$ python3 -q
>>> import numpy as np
>>> np.set_printoptions(precision=1, suppress=True, linewidth=160)
>>> feats = np.load("arr.npy")
>>> feats
array([[ -0.6,   7.2,   6.6,  -3.8,   1.9,  -3. ,  16.6],
       [ -1.3,  -4.8, -10.8, -11.7,   8.6,  -6.3,  -3. ],
       [ -0.7,   6.9,   5.7,  -4.9,   2.7,  -3.6,  16.6],
       [ -1.3,   4.2,   0.3, -10. ,   6.5,  -6.3,  14.1],
       [ -0.7,   7. ,   5.9,  -4.7,   2.5,  -3.5,  16.6],
       [  1. ,   6.3,  11.6,   9.6,  -7.3,   5. ,   7.2],
       [  1. ,   6.1,  11.6,   9.9,  -7.5,   5.1,   6.8],
       [  1.1,  -5.6,  -2.8,   7.9,  -4.9,   5.3, -15.7],
       [ -0.6,   7.2,   6.6,  -3.7,   1.8,  -3. ,  16.6],
       [  0.8,  -6.7,  -5.3,   5.4,  -3. ,   3.9, -16.5],
       [ -0.7,  -7.2, -11.7,  -7.6,   6. ,  -3.7, -10.1],
       [  1.5,  -1.1,   4.6,  12.6,  -8.6,   7.5,  -9.2],
       [ -0.4,   7.7,   8.1,  -1.7,   0.4,  -1.9,  16.4],
       [  0.2,   8. ,  10.6,   3. ,  -2.9,   0.9,  14.4],
       [  1.4,   2.9,   9.2,  12.9,  -9.2,   7.2,  -1.5],
       [  1.3,   4.1,  10.3,  12.2,  -8.9,   6.7,   1.5],
       [  1.3,   4.8,  10.8,  11.6,  -8.6,   6.3,   3.2],
       [  1.5,  -2.2,   2.9,  12. ,  -8. ,   7.3, -11.1],
       [ -0.5,  -7.6, -11.5,  -6. ,   4.9,  -2.6, -12. ],
       [ -0.6,   7.1,   6.3,  -4.2,   2.1,  -3.2,  16.6],
       [ -0.3,   7.8,   8.6,  -0.8,  -0.3,  -1.4,  16.2],
       [ -1.4,   3.4,  -1.2, -11. ,   7.3,  -6.8,  12.9],
       [ -1.4,  -3.8, -10.1, -12.4,   9. ,  -6.8,  -0.8],
       [ -0.5,   7.5,   7.4,  -2.6,   1. ,  -2.4,  16.6],
       [  1.1,  -5.4,  -2.5,   8.2,  -5.1,   5.4, -15.5],
       [  0.9,   6.5,  11.7,   9.2,  -7.1,   4.7,   8. ],
       [ -0.7,  -7.1, -11.7,  -7.7,   6.1,  -3.7, -10. ],
       [  0.9,  -6.1,  -3.9,   6.9,  -4.1,   4.7, -16.1],
       [ -0.7,   7. ,   5.9,  -4.7,   2.5,  -3.5,  16.6],
       [  0.7,  -6.9,  -5.8,   4.8,  -2.6,   3.6, -16.6]])
>>> # null space of dimension 5
>>> left, sig, vt = np.linalg.svd(feats)
>>> sig.round(1) + 0
array([85.8, 68.1,  0. ,  0. ,  0. ,  0. ,  0. ])
>>> M2 = left[:, :2] @ np.diag(sig[:2]) @ vt[:2]
>>> np.linalg.matrix_rank(M2)
np.int64(2)
>>> np.linalg.matrix_rank(feats, rtol=0.05)
np.int64(2)
>>> round(float(np.linalg.norm(feats - M2, 2)), 1), np.round(sig[2], 1)
(0.0, np.float64(0.0))
>>> basis = feats[[0, 13]].astype(float)
>>> for _ in range(7):
...     labels = np.linalg.norm(feats[:, None] - basis, axis=-1).argmin(axis=1)
...     basis = np.array([feats[labels == j].mean(axis=0) for j in range(2)])
... 
>>> labels
array([0, 0, 0, 0, 0, 1, 1, 1, 0, 1, 0, 1, 0, 0, 1, 1, 1, 1, 0, 0, 0, 0, 0, 0, 1, 1, 0, 1, 0, 1])
>>> np.abs(basis[1] - basis[0]).argmax()
np.int64(3)
>>> basis
array([[-0.7,  3. ,  0.9, -5.6,  3.5, -3.6,  9.1],
       [ 1.1, -0.3,  4. ,  9.5, -6.5,  5.6, -5.8]])
>>> np.bincount(labels)
array([17, 13])
>>> M2 = np.array([[-7, -2], [7, 2]])
>>> basis = np.array([[1, 2, -1], [2, 3, 3], [-2, 3, -3]])
>>> K = np.kron(M2, basis)
>>> K
array([[ -7, -14,   7,  -2,  -4,   2],
       [-14, -21, -21,  -4,  -6,  -6],
       [ 14, -21,  21,   4,  -6,   6],
       [  7,  14,  -7,   2,   4,  -2],
       [ 14,  21,  21,   4,   6,   6],
       [-14,  21, -21,  -4,   6,  -6]])
>>> C2 = K.T @ K
>>> np.round(np.linalg.svd(K, compute_uv=False) ** 2, 1) + 0
array([2774.6, 2361.8,  163.6,    0. ,    0. ,    0. ])
>>> np.allclose(C2, C2.T)
True
>>> np.trace(C2), (K ** 2).sum()
(np.int64(5300), np.int64(5300))
>>> (K @ K.T).shape
(6, 6)
>>> np.linalg.matrix_rank(C2)
np.int64(3)
>>> rng = np.random.default_rng(654)
>>> labels = rng.permutation(6)
>>> labels
array([3, 2, 4, 1, 0, 5])
>>> M2 = K[labels][:, labels]
>>> M2
array([[  2,  -7,   4,  14,   7,  -2],
       [  4,  21,  -6, -21,  14,   6],
       [  4,  21,   6,  21,  14,   6],
       [ -4, -21,  -6, -21, -14,  -6],
       [ -2,   7,  -4, -14,  -7,   2],
       [ -4, -21,   6,  21, -14,  -6]])
>>> np.trace(M2)
np.int64(-5)
>>> np.round(np.sort(np.abs(np.linalg.eigvals(M2))), 1) + 0
array([ 0. ,  0. ,  0. ,  6.3, 23.7, 25. ])
>>> M2 = K / np.linalg.norm(K, axis=1, keepdims=True)
>>> C2 = M2 @ M2.T
>>> C2
array([[ 1. ,  0.4,  0.6, -1. , -0.4, -0.6],
       [ 0.4,  1. , -0.2, -0.4, -1. ,  0.2],
       [ 0.6, -0.2,  1. , -0.6,  0.2, -1. ],
       [-1. , -0.4, -0.6,  1. ,  0.4,  0.6],
       [-0.4, -1. ,  0.2,  0.4,  1. , -0.2],
       [-0.6,  0.2, -1. ,  0.6, -0.2,  1. ]])
>>> (C2 - 2 * np.eye(6)).round(6).argmax(axis=1)
array([2, 0, 0, 5, 3, 3])
>>> E = np.load("layer19.npy")
>>> E
array([[6., 1., 1., 1., 1., 1., 1., 1.],
       [1., 6., 1., 1., 1., 1., 1., 1.],
       [1., 1., 6., 1., 1., 1., 1., 1.],
       [1., 1., 1., 6., 1., 1., 1., 1.],
       [1., 1., 1., 1., 6., 1., 1., 1.],
       [1., 1., 1., 1., 1., 6., 1., 1.],
       [1., 1., 1., 1., 1., 1., 6., 1.],
       [1., 1., 1., 1., 1., 1., 1., 6.]])
>>> # symmetric, so the eigenvalues are real
>>> M2 = E / np.linalg.norm(E, axis=1, keepdims=True)
>>> C2 = M2 @ M2.T
>>> np.linalg.norm(M2, axis=1)
array([1., 1., 1., 1., 1., 1., 1., 1.])
>>> C2
array([[1. , 0.4, 0.4, 0.4, 0.4, 0.4, 0.4, 0.4],
       [0.4, 1. , 0.4, 0.4, 0.4, 0.4, 0.4, 0.4],
       [0.4, 0.4, 1. , 0.4, 0.4, 0.4, 0.4, 0.4],
       [0.4, 0.4, 0.4, 1. , 0.4, 0.4, 0.4, 0.4],
       [0.4, 0.4, 0.4, 0.4, 1. , 0.4, 0.4, 0.4],
       [0.4, 0.4, 0.4, 0.4, 0.4, 1. , 0.4, 0.4],
       [0.4, 0.4, 0.4, 0.4, 0.4, 0.4, 1. , 0.4],
       [0.4, 0.4, 0.4, 0.4, 0.4, 0.4, 0.4, 1. ]])
>>> C2 @ (-1.0) ** np.arange(8)
array([ 0.6, -0.6,  0.6, -0.6,  0.6, -0.6,  0.6, -0.6])
>>> np.fft.fft(C2[0])
array([3.9+0.j, 0.6+0.j, 0.6+0.j, 0.6+0.j, 0.6+0.j, 0.6-0.j, 0.6-0.j, 0.6-0.j])
>>> np.sort(np.abs(np.fft.fft(C2[0]))), np.sort(np.linalg.svd(C2, compute_uv=False))
(array([0.6, 0.6, 0.6, 0.6, 0.6, 0.6, 0.6, 3.9]), array([0.6, 0.6, 0.6, 0.6, 0.6, 0.6, 0.6, 3.9]))
>>> vec = np.ones(8)
>>> for _ in range(4):
...     vec = E @ vec
...     vec /= np.linalg.norm(vec)
...     print(round(vec @ E @ vec, 1))
... 
13.0
13.0
13.0
13.0
>>> round(np.linalg.eigvalsh(E)[-1], 1)
np.float64(13.0)
>>> q, _ = np.linalg.qr(np.array([[0.2, -2.0, -0.2],
...     [-1.6, 1.3, -0.1],
...     [-0.1, -0.4, 0.2],
...     [0.0, -1.5, -0.1]]))
>>> F = q @ q.T
>>> F.round(1) + 0
array([[ 0.7,  0. , -0.1,  0.5],
       [ 0. ,  1. ,  0. ,  0. ],
       [-0.1,  0. ,  1. ,  0.2],
       [ 0.5,  0. ,  0.2,  0.4]])
>>> # symmetric, so the eigenvalues are real
>>> ev, evecs = np.linalg.eigh(F)
>>> vec = np.array([2, 0, 2, 1])
>>> round(vec @ F @ vec, 1)
np.float64(8.3)
>>> round(vec @ F @ vec / (vec @ vec), 1), round(float(ev[0]), 1), ev[-1]
(np.float64(0.9), 0.0, np.float64(1.0))
>>> theta = np.sort(rng.uniform(-2, 2, 20))
>>> W0 = np.c_[theta, theta ** 2, theta ** 3] @ np.array([[0, -2, 2, 1, 1, -2, -1, 2],
...     [-1, -1, 2, 2, 3, -2, -2, -2],
...     [-1, 2, 2, 2, -2, -2, 0, -3]])
>>> W0.round(1) + 0
array([[  3.7, -15. , -11.3,  -9.3,  24.7,  11.3,  -5.7,  11. ],
       [  2.7, -11.6,  -9. ,  -7.2,  20. ,   9. ,  -4.8,   7.7],
       [  1.6,  -7.9,  -6.5,  -4.9,  14.8,   6.5,  -3.6,   4.3],
       [  0.3,  -2.5,  -3. ,  -1.8,   6.6,   3. ,  -1.7,  -0.1],
       [ -0.1,  -0.3,  -1.5,  -0.7,   2.6,   1.5,  -0.6,  -1.3],
       [ -0.1,  -0.3,  -1.5,  -0.6,   2.6,   1.5,  -0.6,  -1.3],
       [ -0.1,   0.1,  -1.2,  -0.4,   1.7,   1.2,  -0.3,  -1.4],
       [ -0.1,   0.3,  -1. ,  -0.4,   1.2,   1. ,  -0.2,  -1.3],
       [ -0.1,   0.5,  -0.8,  -0.3,   0.6,   0.8,   0. ,  -1.2],
       [ -0.1,   0.5,  -0.5,  -0.2,   0.1,   0.5,   0.1,  -0.8],
       [ -0.1,   0.4,  -0.5,  -0.2,   0. ,   0.5,   0.1,  -0.7],
       [  0. ,   0.1,  -0.1,   0. ,   0. ,   0.1,   0. ,  -0.1],
       [  0. ,  -0.4,   0.5,   0.3,   0.3,  -0.5,  -0.3,   0.3],
       [ -0.7,  -1.2,   2.7,   2. ,   1.4,  -2.7,  -1.5,  -0.4],
       [ -0.9,  -1.2,   3.2,   2.5,   1.5,  -3.2,  -1.8,  -0.7],
       [ -1.4,  -1.2,   4.5,   3.7,   1.8,  -4.5,  -2.4,  -1.7],
       [ -4.2,   0.4,  11.2,   9.8,   1.9, -11.2,  -5. ,  -8.2],
       [ -5.6,   1.5,  14.3,  12.8,   1.5, -14.3,  -6. , -11.6],
       [ -6.4,   2.2,  15.9,  14.3,   1.2, -15.9,  -6.5, -13.5],
       [ -6.9,   2.7,  17.1,  15.5,   1. , -17.1,  -6.9, -14.9]])
>>> rk = np.linalg.matrix_rank(W0)
>>> rk
np.int64(3)
>>> N = np.linalg.svd(W0)[2][rk:].T
>>> [int(np.linalg.matrix_rank(W0[:i])) for i in range(1, len(W0) + 1)]
[1, 2, 3, 3, 3, 3, 3, 3, 3, 3, 3, 3, 3, 3, 3, 3, 3, 3, 3, 3]
>>> [int(np.linalg.matrix_rank(W0[:, :j + 1])) for j in range(8)]
[1, 2, 3, 3, 3, 3, 3, 3]
>>> np.round(N @ N.T, 1) + 0
array([[ 0.9,  0. ,  0.1,  0.1,  0. , -0.1,  0. , -0.2],
       [ 0. ,  0.7,  0.1,  0. ,  0.3, -0.1, -0.1,  0.3],
       [ 0.1,  0.1,  0.6, -0.3,  0.1,  0.4,  0.1,  0. ],
       [ 0.1,  0. , -0.3,  0.8,  0. ,  0.3,  0.1,  0.1],
       [ 0. ,  0.3,  0.1,  0. ,  0.3, -0.1,  0.3,  0.1],
       [-0.1, -0.1,  0.4,  0.3, -0.1,  0.6, -0.1,  0. ],
       [ 0. , -0.1,  0.1,  0.1,  0.3, -0.1,  0.9, -0.1],
       [-0.2,  0.3,  0. ,  0.1,  0.1,  0. , -0.1,  0.2]])
>>> left, sig, vt = np.linalg.svd(F)
>>> evecs = vt[:(sig > 1e-8).sum()]
>>> vec = F[2] + 5 * F[1] + rng.integers(2) * np.eye(4)[3]
>>> vec
array([-0.3,  5. ,  0.9,  0.4])
>>> round(np.linalg.norm(vec - evecs.T @ evecs @ vec), 1)
np.float64(0.0)
>>> np.linalg.lstsq(W0[:-1].T, W0[-1])[2]
np.int32(3)
>>> round(np.trace(np.linalg.pinv(W0) @ W0), 1)
np.float64(3.0)
>>> np.abs(np.diag(np.linalg.qr(W0)[1])) > 1e-9
array([ True,  True,  True, False, False, False, False, False])
>>> A = np.loadtxt("a.csv", delimiter=",")
>>> A
array([[ -0.2,  -1.8,   1.4,  -0.2,   1.1,  -0.8,   0.9,   0. ,   2.2],
       [ -1.7,  -2.2,   0.2,  -1. ,  -1.2,   0.1,   0.2,   1.1,  -0.2],
       [  1.4,   0.9,  -1.5,  -0.2,   0.1,  -1.4,   2.2,   0. ,  -0.3],
       [ -0.5,  -0.2,   1.1,   1.2,   2.9,   1.2,  -0.3,   1. ,  -1.5],
       [  0.2,   0.8,  -1.1,   2.3,   0.4,   0.2,   0.5,   0.6,   0.1],
       [  0.6,   0.6,   0. ,  -1.4,   0.5,  -0.2,   0. ,   0.2,  -0.8],
       [ -0.3,  -0.9,   1.7,  -0.2,  -1.5,  -0.5,  -0.5,  -0.1,  -0.9],
       [  0. ,   0.4,  -0.1,   0.2,  -1.8,   0.2,  -1.1,   0.3,   0.3],
       [ -0.6,   0.8,  -0.5,  -0.3,   0.7,   0.5,   0.9,   0.7,  -0.9],
       [ -0.6,  -0.2,   0.2,  -0.7,   1.4,  -0.4,  -0.3,  -0.3,  -0.9],
       [  0. ,   1.2,  -0.4,  -0.8,  -1.5,  -0.2,   0.8,  -0.1,   0.4],
       [  0.3,  -0.1,  -1.1,   0.7,   0.7,  -0.7,  -0.4,  -1.7,   1.8],
       [ -8. ,  36. ,   0. , -28. ,  32. ,  10. , -22. , -46. ,  32. ],
       [ -0.5,  -0.6,   0. ,   1.3,   0.7,  -1. ,   0.9,   1.8,   0.7],
       [ -0.1,   0.3,  -1.3,  -0.7,  -1.4,   0.4,   0.7,   0. ,   0.5],
       [ -2.7,   0.4,   0.9,   0.9,  -0.3,  -0.4,  -0.6,  -0.1,   0.3],
       [ -1.9,   0. ,  -0.6,  -0.5,   0.2,  -1.7,   1.2,  -0.4,   1. ],
       [ -0.6,   1.8,  -1.3,   0.2,  -0.6,  -0.4,   1.1,   0.1,  -0.1],
       [  0.8,   0.3,  -1.4,   0.3,  -1.6,  -1. ,  -1.7,   0.8,   0.5],
       [  1.2,   0. ,   0.1,   1.1,  -1.3,   0. ,   0.5,  -1.1,   0.2],
       [ -0.2,  -2.4,  -1. ,   2.3,  -1.1,  -2.4,  -0.3,   0.7,   0.6],
       [ -0.3,   1.6,   0.2,   1.3,   0. ,   0.9,   2.3,  -0.9,   0.8],
       [ -2.7,  -1.7,   1.6,   0.5,   0.5,  -0.9,   1. ,  -0.1,   0.9],
       [  1.1,  -0.9,  -1.1,   1.1,   1.1,   1. ,  -0.6,   0.2,  -0.2],
       [ -0.6,  -0.3,   1.5,  -1.5,  -1.7,   0.1,   0.4,   0.7,   0.7],
       [ -0.1,   0.3,  -0.1,   0. ,   1.3,   1.4,  -0.4,   1.1,  -1. ],
       [ -0.3,   0.7,   0.6,   0.9,  -0.2,  -0.2,  -1. ,   0.5,   0.4],
       [  0. ,  -0.2,  -0.1,   0.9,   0.5,   1.8,   0.5,   0.2,  -0.4],
       [ -0.5,  -2. ,  -0.9,   0.9,  -0.1,  -1.1,   0.5,  -0.5,  -0.5],
       [ -0.1,   0.7,   1.5,   1.6,   0.8,  -0.8,   0.8,   0.8,   0. ],
       [ -2.9,  -0.8,  -1.1,  -0.5,   1.7,  -0.2,  -1.2,   0.7,  -1.1],
       [  1.6,   0.5,  -0.4,   0.6,   0. ,   1.4,   1. ,   1.1,   0.3],
       [ -2. ,  -0.4,  -0.2,  -0.4,  -0.7,  -1.1,   0.5,   0.9,  -0.9],
       [  0.6,   1. ,   0.2,  -0.2,   1.2,   0.4,   1.6,  -0.1,   0. ],
       [ -2.1,   1.1,  -0.4,   0.9,  -1.2,   1.8,  -1.2,   0.3,  -0.2],
       [  0.5,  -0.4,   0.1,  -0.5,   0.3,  -0.7,   0.9,  -0.9,  -0.3],
       [  0.9,  -0.4,   1.1,  -0.9,   1.9,  -2.5,   1.5,  -0.2,   0.2],
       [ -1.2,   0. ,  -0.7,   0.5,  -1.3,   0.6,  -1.4,  -0.1,   1.5]])
>>> # row 12 is much longer than the rest
>>> u = np.array([-2, 0, -1])
>>> np.cross(A[2, :3], A[12, :3])
array([54. , 12. , 57.6])
>>> left, sig, vt = np.linalg.svd(A)
>>> sig
array([83.2,  8. ,  7.7,  7.3,  6.1,  5.8,  5.3,  4. ,  3.4])
>>> M2 = left[:, :1] @ np.diag(sig[:1]) @ vt[:1]
>>> np.round(np.linalg.norm(A - M2) / np.linalg.norm(A), 1)
np.float64(0.2)
>>> np.linalg.matrix_rank(A, rtol=0.05)
np.int64(7)
>>> np.round(np.abs(A - M2).max(), 1)
np.float64(3.0)
>>> w1 = np.array([[0, -3, -3],
...     [3, 2, 0],
...     [-1, 1, -2],
...     [0, 2, 0],
...     [-3, 3, 1],
...     [-2, -1, 0],
...     [0, 1, 0],
...     [2, -3, 2],
...     [1, 3, -1]])
>>> b = np.array([-2, 0, 2])
>>> act = np.maximum(A @ w1 + b, 0)
>>> (act > 0).mean(axis=0)
array([0.4, 0.6, 0.7])
>>> basis = np.array([[1, 9], [7, 0], [6, 8]])
>>> (act @ basis).round(6).argmax(axis=1)
array([0, 1, 1, 0, 0, 1, 0, 1, 1, 0, 1, 0, 0, 0, 1, 0, 0, 1, 1, 0, 1, 0, 0, 1, 1, 1, 0, 1, 1, 0, 1, 0, 1, 0, 1, 0, 0, 1])
>>> basis = A[[6, 13]].astype(float)
>>> for _ in range(7):
...     labels = np.linalg.norm(A[:, None] - basis, axis=-1).argmin(axis=1)
...     basis = np.array([A[labels == j].mean(axis=0) for j in range(2)])
... 
>>> labels
array([1, 1, 1, 1, 1, 1, 1, 1, 1, 1, 1, 1, 0, 1, 1, 1, 1, 1, 1, 1, 1, 1, 1, 1, 1, 1, 1, 1, 1, 1, 1, 1, 1, 1, 1, 1, 1, 1])
>>> np.bincount(labels)
array([ 1, 37])
>>> basis.round(1) + 0
array([[ -8. ,  36. ,   0. , -28. ,  32. ,  10. , -22. , -46. ,  32. ],
       [ -0.4,  -0.1,  -0.1,   0.3,   0. ,  -0.2,   0.3,   0.2,   0.1]])
>>> basis[1] - basis[0]
array([  7.6, -36.1,  -0.1,  28.3, -32. , -10.2,  22.3,  46.2, -31.9])
>>> np.abs(basis[1] - basis[0]).argmax()
np.int64(7)
